$ ipython --no-banner

In [1]: import numpy as np

In [2]: from numpy import linalg as LA

In [3]: np.set_printoptions(precision=2, suppress=True, linewidth=140, sign=" ")

In [4]: M2 = np.array([[-3, -1, 0, -2, -4, 2, -5, -1, -4, -2],
   ...:     [1, 1, -5, 1, 0, -2, 3, 3, -2, 3],
   ...:     [-3, -3, -2, 3, 5, 4, -1, -5, -4, 4]])

In [5]: m1 = M2.T @ M2

In [6]: print(m1)
[[ 19  13   1  -2  -3 -20  21  21  22  -3]
 [ 13  11   1  -6 -11 -16  11  19  14  -7]
 [  1   1  29 -11 -10   2 -13  -5  18 -23]
 [ -2  -6 -11  14  23   6  10 -10  -6  19]
 [ -3 -11 -10  23  41  12  15 -21  -4  28]
 [-20 -16   2   6  12  24 -20 -28 -20   6]
 [ 21  11 -13  10  15 -20  35  19  18  15]
 [ 21  19  -5 -10 -21 -28  19  35  18  -9]
 [ 22  14  18  -6  -4 -20  18  18  36 -14]
 [ -3  -7 -23  19  28   6  15  -9 -14  29]]

In [7]: # symmetric, so the eigenvalues are real

In [8]: print(LA.matrix_rank(m1, rtol=0.1))
3

In [9]: ev, V = LA.eigvalsh(m1)
ValueError: too many values to unpack (expected 2)


In [10]: ev, V = LA.eigh(m1)

In [11]: print(np.round(LA.svd(m1, compute_uv=False), 2) + 0)
[ 133.12   96.45   43.42    0.      0.      0.      0.      0.      0.      0.  ]

In [12]: print(V @ np.diag(ev) @ V.T)
[[ 19.  13.   1.  -2.  -3. -20.  21.  21.  22.  -3.]
 [ 13.  11.   1.  -6. -11. -16.  11.  19.  14.  -7.]
 [  1.   1.  29. -11. -10.   2. -13.  -5.  18. -23.]
 [ -2.  -6. -11.  14.  23.   6.  10. -10.  -6.  19.]
 [ -3. -11. -10.  23.  41.  12.  15. -21.  -4.  28.]
 [-20. -16.   2.   6.  12.  24. -20. -28. -20.   6.]
 [ 21.  11. -13.  10.  15. -20.  35.  19.  18.  15.]
 [ 21.  19.  -5. -10. -21. -28.  19.  35.  18.  -9.]
 [ 22.  14.  18.  -6.  -4. -20.  18.  18.  36. -14.]
 [ -3.  -7. -23.  19.  28.   6.  15.  -9. -14.  29.]]

In [13]: print(ev.sum(), np.trace(m1))
273.0 273

In [14]: print(LA.eigvalsh(m1 + -1 * np.eye(10)))
[ -1.    -1.    -1.    -1.    -1.    -1.    -1.    42.42  95.45 132.12]

In [15]: print(np.round(V.T @ V, 2) + 0)
[[ 1.  0.  0.  0.  0.  0.  0.  0.  0.  0.]
 [ 0.  1.  0.  0.  0.  0.  0.  0.  0.  0.]
 [ 0.  0.  1.  0.  0.  0.  0.  0.  0.  0.]
 [ 0.  0.  0.  1.  0.  0.  0.  0.  0.  0.]
 [ 0.  0.  0.  0.  1.  0.  0.  0.  0.  0.]
 [ 0.  0.  0.  0.  0.  1.  0.  0.  0.  0.]
 [ 0.  0.  0.  0.  0.  0.  1.  0.  0.  0.]
 [ 0.  0.  0.  0.  0.  0.  0.  1.  0.  0.]
 [ 0.  0.  0.  0.  0.  0.  0.  0.  1.  0.]
 [ 0.  0.  0.  0.  0.  0.  0.  0.  0.  1.]]

In [16]: print(np.abs(V[:, -1]))
[ 0.32  0.28  0.13  0.2   0.33  0.39  0.22  0.46  0.41  0.27]

In [17]: print(np.round(V.T @ m1 @ V, 2) + 0)
[[   0.      0.      0.      0.      0.      0.      0.      0.      0.      0.  ]
 [   0.      0.      0.      0.      0.      0.      0.      0.      0.      0.  ]
 [   0.      0.      0.      0.      0.      0.      0.      0.      0.      0.  ]
 [   0.      0.      0.      0.      0.      0.      0.      0.      0.      0.  ]
 [   0.      0.      0.      0.      0.      0.      0.      0.      0.      0.  ]
 [   0.      0.      0.      0.      0.      0.      0.      0.      0.      0.  ]
 [   0.      0.      0.      0.      0.      0.      0.      0.      0.      0.  ]
 [   0.      0.      0.      0.      0.      0.      0.     43.42    0.      0.  ]
 [   0.      0.      0.      0.      0.      0.      0.      0.     96.45    0.  ]
 [   0.      0.      0.      0.      0.      0.      0.      0.      0.    133.12]]

In [18]: M2 = np.array([[1, -1],
    ...:     [1, 2],
    ...:     [0, -2],
    ...:     [2, -1],
    ...:     [-2, 0],
    ...:     [-2, 1],
    ...:     [-2, 2],
    ...:     [-2, -2],
    ...:     [1, 2],
    ...:     [1, -2]])

In [19]: print(np.einsum("ik,kj->ji", m1, M2))
[[  9  13  27 -25 -38 -14 -13  19  22 -37]
 [ 37  23  22  -6  -2 -34  35  31  56 -16]]

In [20]: print(m1 @ M2)
[[  9  37]
 [ 13  23]
 [ 27  22]
 [-25  -6]
 [-38  -2]
 [-14 -34]
 [-13  35]
 [ 19  31]
 [ 22  56]
 [-37 -16]]

In [21]: print(np.einsum("ik,kj->ij", m1, M2))
[[  9  37]
 [ 13  23]
 [ 27  22]
 [-25  -6]
 [-38  -2]
 [-14 -34]
 [-13  35]
 [ 19  31]
 [ 22  56]
 [-37 -16]]

In [22]: print(LA.matrix_rank(m1 @ M2))
2

In [23]: print(np.einsum("ij->j", m1))
[ 69  29 -11  37  70 -54 111  39  82  41]

In [24]: print(LA.matrix_rank(np.vstack([m1, M2.T])))
5

In [25]: print(M2.T @ m1.T)
[[  9  13  27 -25 -38 -14 -13  19  22 -37]
 [ 37  23  22  -6  -2 -34  35  31  56 -16]]

In [26]: print(LA.norm(m1, axis=0))
[ 48.16  37.83  45.99  38.97  63.64  55.1   59.92  64.37  59.97  55.78]

In [27]: print(round(float(LA.norm(m1, "nuc")), 2))
273.0

In [28]: print(round(float(LA.norm(m1[2], 1)), 2), round(float(LA.norm(m1[2], np.inf)), 2))
113.0 29.0

In [29]: F = np.load("sample5.npy")

In [30]: print(F)
[[  9  -2   4  14  -6  -1   1  -8  -4]
 [ -2  21   9  -7  -5  -2  16  22  11]
 [  4   9  31   9  -1   6   2   0  16]
 [ 14  -7   9  29   3  -2   4 -20  -7]
 [ -6  -5  -1   3  31  -8   8  -6  10]
 [ -1  -2   6  -2  -8  13 -11  -1  -7]
 [  1  16   2   4   8 -11  25  12   6]
 [ -8  22   0 -20  -6  -1  12  33  15]
 [ -4  11  16  -7  10  -7   6  15  36]]

In [31]: left, sig, Vh = LA.svd(F, full_matrices=False)

In [32]: print(np.round(left.T @ F @ Vh.T, 2) + 0)
[[ 81.7    0.     0.     0.     0.     0.     0.     0.     0.  ]
 [  0.    52.69   0.     0.     0.     0.     0.     0.     0.  ]
 [  0.     0.    41.92   0.     0.     0.     0.     0.     0.  ]
 [  0.     0.     0.    33.93   0.     0.     0.     0.     0.  ]
 [  0.     0.     0.     0.    13.66   0.     0.     0.     0.  ]
 [  0.     0.     0.     0.     0.     4.09   0.     0.     0.  ]
 [  0.     0.     0.     0.     0.     0.     0.     0.     0.  ]
 [  0.     0.     0.     0.     0.     0.     0.     0.     0.  ]
 [  0.     0.     0.     0.     0.     0.     0.     0.     0.  ]]

In [33]: print(np.cumsum(sig ** 2) / np.sum(sig ** 2))
[ 0.53  0.75  0.89  0.98  1.    1.    1.    1.    1.  ]

In [34]: print(np.abs(left[:, 0]).round(6).argmax())
7

In [35]: print(sig.round(2) + 0)
[ 81.7   52.69  41.92  33.93  13.66   4.09   0.     0.     0.  ]

In [36]: print(np.round(sig / sig[0], 2) + 0)
[ 1.    0.64  0.51  0.42  0.17  0.05  0.    0.    0.  ]

In [37]: print(round(float(LA.norm(F[8], 1)), 2), np.round(LA.norm(F[8], np.inf), 2))
112.0 36.0

In [38]: print(LA.norm(F, axis=1))
[ 20.37  38.28  37.89  40.56  36.    21.19  35.59  49.43  46.35]

In [39]: print(np.round(LA.norm(F, 2), 2))
81.7

In [40]: print(np.round(LA.norm(F, "nuc"), 2))
228.0

In [41]: print(LA.norm(F, axis=1).argmax())
7

In [42]: W0 = np.loadtxt("layer15.csv", delimiter=",")

In [43]: print(W0)
[[ 0.  5.  2.  0.]
 [ 0.  0. -4. -2.]
 [ 0.  0.  0. -5.]
 [ 0.  0.  0.  0.]]

In [44]: r0 = np.array([1, 4, 3])

In [45]: print(np.polyval(r0, F[8]))
[    3   168   323    24   143    24    63   288  1443]

In [46]: print(np.array([np.convolve(row, r0, "same") for row in F]))
[[ 34  23  24  62  17 -21  -7 -33 -40]
 [ 13  87  92  -6 -43  -7  80 147 110]
 [ 25  79 160 128  29  23  26  22  64]
 [ 49  23  44 146  97   5 -10 -75 -88]
 [-29 -39 -16  40 125  69   2  10  22]
 [ -6  -5  16   2 -25  17  -6 -44 -31]
 [ 20  69  60  30  33   5  79 129  60]
 [-10  64  46 -86 -85 -10  78 183 159]
 [ -5  48  90  30  12   8  18 114 189]]

In [47]: print(np.cross(F[8, :3], F[4, :3]))
[  69 -100   86]

In [48]: M2 = np.array([[2, 0, -1], [-1, -3, 3], [-2, -3, -3], [3, 0, -3]])

In [49]: print(W0 @ M2)
[[ -9. -21.   9.]
 [  2.  12.  18.]
 [-15.   0.  15.]
 [  0.   0.   0.]]

In [50]: np.einsum("ij,ij->", W0, M2)
ValueError: operands could not be broadcast together with remapped shapes [original->remapped]: (4,4)->(4,4) (4,3)->(4,3) 


In [51]: print(np.einsum("ik,kj->ji", W0, M2))
[[ -9.   2. -15.   0.]
 [-21.  12.   0.   0.]
 [  9.  18.  15.   0.]]

In [52]: print(LA.matrix_rank(W0 @ M2))
3

In [53]: print(np.vstack([W0, M2.T]).shape)
(7, 4)

In [54]: M2 @ W0
ValueError: matmul: Input operand 1 has a mismatch in its core dimension 0, with gufunc signature (n?,k),(k,m?)->(n?,m?) (size 4 is different from 3)


In [55]: print(np.einsum("ij->j", W0))
[ 0.  5. -2. -7.]

In [56]: left, sig, Vh = LA.svd(W0)

In [57]: V = Vh[:(sig > 1e-8).sum()]

In [58]: rng = np.random.default_rng(7750)

In [59]: vec = W0[3] + -1 * W0[2] + rng.integers(2) * np.eye(4)[0]

In [60]: print(vec)
[ 1.  0.  0.  5.]

In [61]: print(np.allclose(V.T @ V @ vec, vec))
False

In [62]: print(np.round(V.T @ V, 2) + 0)
[[ 0.  0.  0.  0.]
 [ 0.  1.  0.  0.]
 [ 0.  0.  1.  0.]
 [ 0.  0.  0.  1.]]

In [63]: print(np.round(LA.norm(vec - V.T @ V @ vec), 2))
1.0

In [64]: feats = np.load("out8.npy")

In [65]: print(feats.round(2) + 0)
[[-22.07 -12.39 -20.39  -9.49   6.92]
 [-21.68 -12.23 -20.04  -9.25   6.8 ]
 [-20.47 -11.73 -18.93  -8.5    6.46]
 [-14.43  -9.14 -13.42  -4.91   4.65]
 [-12.25  -8.16 -11.44  -3.71   3.96]
 [-11.64  -7.88 -10.89  -3.38   3.75]
 [ -7.09  -5.69  -6.78  -1.16   2.18]
 [ -7.06  -5.68  -6.75  -1.15   2.17]
 [ -3.76  -3.85  -3.78   0.07   0.9 ]
 [ -3.37  -3.61  -3.43   0.18   0.74]
 [ -1.48  -2.23  -1.7    0.44  -0.03]
 [ -1.39  -2.15  -1.63   0.44  -0.06]
 [ -1.02  -1.78  -1.27   0.4   -0.2 ]
 [ -0.94  -1.7   -1.19   0.39  -0.23]
 [ -0.67  -1.38  -0.92   0.32  -0.3 ]
 [ -0.03  -0.08  -0.05   0.    -0.05]
 [ -0.01  -0.03  -0.02   0.    -0.02]
 [  0.02   0.05   0.03   0.     0.03]
 [  0.18   0.51   0.38   0.1    0.42]
 [  0.35   0.88   0.72   0.31   0.81]
 [  0.49   1.11   0.97   0.51   1.09]
 [  2.03   2.68   3.35   2.98   3.2 ]
 [  5.3    4.75   7.67   7.93   5.98]
 [  8.41   6.36  11.52  12.4    7.98]
 [  9.08   6.68  12.32  13.34   8.37]
 [ 25.18  13.67  31.07  34.93  15.69]]

In [66]: # null space of dimension 2

In [67]: print(round(float(np.trace(LA.pinv(W0) @ W0)), 2))
3.0

In [68]: print(np.round(W0 @ LA.pinv(W0) @ W0, 2) + 0)
[[ 0.  5.  2.  0.]
 [ 0.  0. -4. -2.]
 [ 0.  0.  0. -5.]
 [ 0.  0.  0.  0.]]

In [69]: print(np.unique(W0.round(6), axis=0).shape)
(4, 4)
